$ python -q
>>> import numpy as np
>>> from numpy import linalg as LA
>>> np.set_printoptions(precision=2, suppress=True, linewidth=120)
>>> data = np.loadtxt("test4.csv", delimiter=",")
>>> data
array([[ 0.47,  0.21,  0.19, -0.41, -0.03],
       [ 0.21,  0.85,  0.09,  0.22, -0.16],
       [ 0.19,  0.09,  0.08, -0.16, -0.01],
       [-0.41,  0.22, -0.16,  0.57, -0.05],
       [-0.03, -0.16, -0.01, -0.05,  0.03]])
>>> # a projection of rank 2
>>> ev, evecs = LA.eigh(data)
>>> print(np.round(LA.svd(data, compute_uv=False), 2) + 0)
[1. 1. 0. 0. 0.]
>>> np.round(evecs.T @ evecs, 2) + 0
array([[1., 0., 0., 0., 0.],
       [0., 1., 0., 0., 0.],
       [0., 0., 1., 0., 0.],
       [0., 0., 0., 1., 0.],
       [0., 0., 0., 0., 1.]])
>>> arr = np.load("mat.npy")
>>> arr
array([[ 0,  0, -2, -6],
       [ 0,  0, -4, -6],
       [ 1,  3,  0,  0],
       [ 2,  3,  0,  0]])
>>> x0 = np.array([3, 0, 1, 1])
>>> arr @ (2 * x0)
array([-16, -20,   6,  12])
>>> arr @ x0
array([ -8, -10,   3,   6])
>>> LA.norm(arr @ x0) <= LA.norm(arr, 2) * LA.norm(x0) + 1e-9
np.True_
>>> np.sign((arr @ x0).round(6))
array([-1, -1,  1,  1])
>>> E = np.array([[5, 5, 5, 5, 5, 5],
...     [5, 10, 10, 10, 10, 10],
...     [5, 10, 15, 15, 15, 15],
...     [5, 10, 15, 20, 20, 20],
...     [5, 10, 15, 20, 25, 25],
...     [5, 10, 15, 20, 25, 30]])
>>> # symmetric
>>> B = E / LA.norm(E, axis=1, keepdims=True)
>>> gram = B @ B.T
>>> (gram - 2 * np.eye(6)).round(6).argmax(axis=1)
array([1, 2, 3, 4, 5, 4])
>>> u = np.array([2, 2, 2, 0, 2, 3])
>>> B = E + np.outer(u, np.eye(6)[1])
>>> round(float(LA.det(B) / LA.det(E)), 2), round(1 + LA.solve(E, u)[1], 2)
(1.0, np.float64(1.0))
>>> W = np.array([[0, 3], [-1, 3], [-3, 3], [0, 0], [-1, 2], [3, 1]])
>>> coef = np.array([2, 0])
>>> H = np.maximum(E @ W + coef, 0)
>>> print((H > 0).astype(int))
[[0 1]
 [0 1]
 [0 1]
 [0 1]
 [0 1]
 [1 1]]
>>> W2 = np.array([[-1, 2], [0, 2]])
>>> W @ W2
array([[ 0,  6],
       [ 1,  4],
       [ 3,  0],
       [ 0,  0],
       [ 1,  2],
       [-3,  8]])
>>> x0 = np.ones(6)
>>> for _ in range(5):
...     x0 = E @ x0
...     x0 /= LA.norm(x0)
...     print(round(x0 @ E @ x0, 2))
... 
85.92
86.03
86.03
86.03
86.03
>>> round(float(LA.eigvalsh(E)[-1]), 2)
86.03
>>> x0
array([0.13, 0.26, 0.37, 0.46, 0.52, 0.55])
>>> mat = np.loadtxt("a.csv", delimiter=",")
>>> mat.round(2) + 0
array([[-2.32, -0.4 ,  0.47,  1.16,  0.03, -0.16, -0.42,  1.3 ],
       [ 1.32, -0.58, -1.06,  2.05,  0.4 , -0.52, -1.01,  0.33],
       [-0.33, -1.36, -0.51,  0.66, -1.23, -0.81,  1.84, -0.9 ],
       [-0.66, -0.8 , -2.31, -0.95,  0.9 ,  0.83,  0.15,  0.38],
       [-0.88, -0.13, -0.44, -0.58, -0.25, -1.35, -1.74, -1.66],
       [ 0.22,  0.42, -0.16, -0.72,  0.94, -2.34,  0.73,  1.15],
       [-0.55,  2.41, -1.24,  0.81, -0.54,  0.  ,  0.53, -0.33],
       [ 0.44, -0.07, -0.54, -0.78, -2.29, -0.15, -0.75,  1.43]])
>>> ang = np.radians(120)
>>> r_ = np.eye(8)
>>> r_[2, 2] = r_[3, 3] = np.cos(ang)
>>> r_[2, 3], r_[3, 2] = -np.sin(ang), np.sin(ang)
>>> print(r_)
[[ 1.    0.    0.    0.    0.    0.    0.    0.  ]
 [ 0.    1.    0.    0.    0.    0.    0.    0.  ]
 [ 0.    0.   -0.5  -0.87  0.    0.    0.    0.  ]
 [ 0.    0.    0.87 -0.5   0.    0.    0.    0.  ]
 [ 0.    0.    0.    0.    1.    0.    0.    0.  ]
 [ 0.    0.    0.    0.    0.    1.    0.    0.  ]
 [ 0.    0.    0.    0.    0.    0.    1.    0.  ]
 [ 0.    0.    0.    0.    0.    0.    0.    1.  ]]
>>> B = mat @ r_.T
>>> np.abs(B - mat).max(axis=0)
array([0.  , 0.  , 4.29, 4.  , 0.  , 0.  , 0.  , 0.  ])
>>> print(np.allclose(LA.norm(mat, axis=1), LA.norm(B, axis=1)))
True
>>> B.round(2) + 0
array([[-2.32, -0.4 , -1.24, -0.17,  0.03, -0.16, -0.42,  1.3 ],
       [ 1.32, -0.58, -1.24, -1.95,  0.4 , -0.52, -1.01,  0.33],
       [-0.33, -1.36, -0.32, -0.77, -1.23, -0.81,  1.84, -0.9 ],
       [-0.66, -0.8 ,  1.98, -1.52,  0.9 ,  0.83,  0.15,  0.38],
       [-0.88, -0.13,  0.72, -0.09, -0.25, -1.35, -1.74, -1.66],
       [ 0.22,  0.42,  0.7 ,  0.22,  0.94, -2.34,  0.73,  1.15],
       [-0.55,  2.41, -0.08, -1.48, -0.54,  0.  ,  0.53, -0.33],
       [ 0.44, -0.07,  0.94, -0.08, -2.29, -0.15, -0.75,  1.43]])
>>> np.allclose(mat @ mat.T, B @ B.T)
True
>>> X = np.cumsum(np.array([[1, 1, 2, -2, -1],
...     [-2, 1, -1, 0, -1],
...     [-2, -2, -2, -2, -1],
...     [-1, 1, -2, 1, 0],
...     [-2, 0, -1, 0, 0],
...     [0, 2, 1, 0, -2],
...     [-1, -1, -1, -1, 2],
...     [-2, -2, 2, 0, -1],
...     [-1, 2, 2, -1, 0],
...     [0, -2, -1, -1, -1],
...     [0, 1, -2, 1, -2],
...     [2, 2, -1, -1, 2],
...     [2, 2, 0, -2, 1],
...     [1, 1, 2, -1, 0],
...     [-2, 1, -1, 2, -2],
...     [1, 0, 0, -2, 2],
...     [1, -1, 2, -2, -2],
...     [2, -2, 2, 2, 1],
...     [-1, 2, 0, 1, -1],
...     [-2, 0, 1, -2, -1],
...     [-1, -2, 2, 1, 0],
...     [-1, -2, -2, 1, -2],
...     [-1, -1, -1, 1, 0],
...     [-2, -2, 1, 0, -1],
...     [2, 0, 0, -2, 0],
...     [-1, -2, 2, -1, 0],
...     [2, 0, -2, -1, -1],
...     [-1, 0, -2, 0, 0]]), axis=0)
>>> X
array([[  1,   1,   2,  -2,  -1],
       [ -1,   2,   1,  -2,  -2],
       [ -3,   0,  -1,  -4,  -3],
       [ -4,   1,  -3,  -3,  -3],
       [ -6,   1,  -4,  -3,  -3],
       [ -6,   3,  -3,  -3,  -5],
       [ -7,   2,  -4,  -4,  -3],
       [ -9,   0,  -2,  -4,  -4],
       [-10,   2,   0,  -5,  -4],
       [-10,   0,  -1,  -6,  -5],
       [-10,   1,  -3,  -5,  -7],
       [ -8,   3,  -4,  -6,  -5],
       [ -6,   5,  -4,  -8,  -4],
       [ -5,   6,  -2,  -9,  -4],
       [ -7,   7,  -3,  -7,  -6],
       [ -6,   7,  -3,  -9,  -4],
       [ -5,   6,  -1, -11,  -6],
       [ -3,   4,   1,  -9,  -5],
       [ -4,   6,   1,  -8,  -6],
       [ -6,   6,   2, -10,  -7],
       [ -7,   4,   4,  -9,  -7],
       [ -8,   2,   2,  -8,  -9],
       [ -9,   1,   1,  -7,  -9],
       [-11,  -1,   2,  -7, -10],
       [ -9,  -1,   2,  -9, -10],
       [-10,  -3,   4, -10, -10],
       [ -8,  -3,   2, -11, -11],
       [ -9,  -3,   0, -11, -11]])
>>> W2 = X[[21, 11]].astype(float)
>>> for _ in range(6):
...     labels = LA.norm(X[:, None] - W2, axis=-1).argmin(axis=1)
...     W2 = np.array([X[labels == j].mean(axis=0) for j in range(2)])
... 
>>> print(labels)
[1 1 1 1 1 1 1 1 1 1 1 1 1 1 1 1 1 1 1 0 0 0 0 0 0 0 0 0]
>>> W2[1] - W2[0]
array([ 2.82,  2.78, -3.85,  3.43,  5.12])
>>> x0 = np.array([0, 0, 1, 0, 1])
>>> y = X @ x0
>>> np.round(LA.solve(X.T @ X, X.T @ y), 2) + 0
array([0., 0., 1., 0., 1.])
>>> np.round(LA.lstsq(X, y)[0], 2) + 0
array([0., 0., 1., 0., 1.])
>>> y
array([  1,  -1,  -4,  -6,  -7,  -8,  -7,  -6,  -4,  -6, -10,  -9,  -8,  -6,  -9,  -7,  -7,  -4,  -5,  -5,  -3,  -7,
        -8,  -8,  -8,  -6,  -9, -11])
>>> np.round(LA.pinv(X) @ X, 2) + 0
array([[1., 0., 0., 0., 0.],
       [0., 1., 0., 0., 0.],
       [0., 0., 1., 0., 0.],
       [0., 0., 0., 1., 0.],
       [0., 0., 0., 0., 1.]])
>>> rng = np.random.default_rng(458967)
>>> y = y + 0.3 * rng.normal(size=28)
>>> y
array([  1.2 ,  -0.61,  -3.64,  -5.65,  -6.67,  -8.15,  -7.18,  -6.08,  -4.47,  -5.9 ,  -9.81,  -9.35,  -7.74,  -5.26,
        -9.15,  -7.01,  -7.11,  -4.36,  -4.96,  -4.94,  -3.29,  -7.48,  -8.03,  -7.74,  -8.29,  -5.27,  -9.23, -10.83])
>>> coef, *_ = LA.lstsq(X, y)
>>> coef.round()
array([ 0., -0.,  1., -0.,  1.])
>>> np.round(X.T @ (y - X @ coef), 2) + 0
array([0., 0., 0., 0., 0.])
>>> print(coef)
[ 0.01 -0.04  0.97 -0.04  1.02]
>>> proj = X @ LA.solve(X.T @ X, X.T)
>>> np.allclose(proj @ proj, proj)
True
>>> LA.matrix_rank(np.eye(28) - proj)
np.int64(23)
>>> np.round(proj @ X[:, 1], 2) + 0
array([ 1.,  2.,  0.,  1.,  1.,  3.,  2.,  0.,  2.,  0.,  1.,  3.,  5.,  6.,  7.,  7.,  6.,  4.,  6.,  6.,  4.,  2.,
        1., -1., -1., -3., -3., -3.])
>>> round(float(np.trace(proj)), 2)
5.0
>>> Xs = (X - X.mean(axis=0)) / X.std(axis=0)
>>> np.argwhere(np.abs(Xs) > 2)
array([[0, 0]])
>>> coef = LA.lstsq(np.delete(Xs, 2, axis=1), Xs[:, 2])[0]
>>> np.round(1 - np.var(Xs[:, 2] - np.delete(Xs, 2, axis=1) @ coef), 2)
np.float64(0.48)
>>> coef
array([ 0.57, -0.23, -0.09, -0.74])
>>> np.abs(coef).argmax()
np.int64(3)
>>> B = np.array([[5, 0], [1, 1], [3, 5], [5, 1], [1, 1]])
>>> W2 = np.array([[3, -1, 3, -1, 2], [-5, -1, -5, 4, 1]])
>>> J = B @ W2 + 0.3 * rng.normal(size=(5, 5))
>>> J
array([[ 14.41,  -4.81,  15.39,  -5.3 ,   9.79],
       [ -2.04,  -2.45,  -2.14,   2.73,   3.05],
       [-15.77,  -7.55, -16.17,  16.98,  11.37],
       [  9.74,  -5.83,  10.11,  -0.7 ,  11.2 ],
       [ -2.05,  -1.7 ,  -2.17,   2.95,   3.27]])
>>> x0 = np.array([-3, -2, -3, 2, 0, 3])
>>> y = E @ x0
>>> coef, lr = np.zeros(6), 1 / LA.norm(E, 2) ** 2
>>> for i in range(20):
...     coef -= lr * E.T @ (E @ coef - y)
...     if i % 5 == 0: print(i, round(LA.norm(E @ coef - y), 2))
... 
0 48.14
5 45.07
10 42.19
15 39.51
>>> np.round(LA.cond(E), 2)
np.float64(64.89)
>>> coef
array([-0.38, -0.5 , -0.31,  0.13,  0.58,  0.88])
>>> round(LA.det(J.T), 2)
np.float64(-42.14)
>>> LA.eigvals(J)
array([-10.81+0.j  ,  10.47+0.j  ,  -0.85+0.43j,  -0.85-0.43j,   0.41+0.j  ])
>>> round(float(np.einsum("ii->", J)), 2)
-1.64
>>> m1 = np.load("w.npy")
>>> print(m1)
[[ 25   5  25  10 -20 -25 -25  -5]
 [  5   1   5   2  -4  -5  -5  -1]
 [ 25   5  25  10 -20 -25 -25  -5]
 [ 10   2  10   4  -8 -10 -10  -2]
 [-20  -4 -20  -8  16  20  20   4]
 [-25  -5 -25 -10  20  25  25   5]
 [-25  -5 -25 -10  20  25  25   5]
 [ -5  -1  -5  -2   4   5   5   1]]
>>> # columns 0 and 2 are equal
>>> LA.lstsq(m1[:-1].T, m1[-1])[2]
np.int32(1)
>>> print(m1 @ LA.pinv(m1) @ m1)
[[ 25.   5.  25.  10. -20. -25. -25.  -5.]
 [  5.   1.   5.   2.  -4.  -5.  -5.  -1.]
 [ 25.   5.  25.  10. -20. -25. -25.  -5.]
 [ 10.   2.  10.   4.  -8. -10. -10.  -2.]
 [-20.  -4. -20.  -8.  16.  20.  20.   4.]
 [-25.  -5. -25. -10.  20.  25.  25.   5.]
 [-25.  -5. -25. -10.  20.  25.  25.   5.]
 [ -5.  -1.  -5.  -2.   4.   5.   5.   1.]]
>>> np.allclose(m1[:-1].T @ LA.lstsq(m1[:-1].T, m1[-1])[0], m1[-1])
True
>>> Uu, sigma, vt = LA.svd(m1)
>>> evecs = vt[:(sigma > 1e-8).sum()]
>>> x0 = m1[1] + 2 * m1[2] + rng.integers(2) * np.eye(8)[3]
>>> x0
array([ 55.,  11.,  55.,  22., -44., -55., -55., -11.])
>>> np.allclose(evecs.T @ evecs @ x0, x0)
True
>>> np.diag(evecs.T @ evecs)
array([0.2 , 0.01, 0.2 , 0.03, 0.13, 0.2 , 0.2 , 0.01])
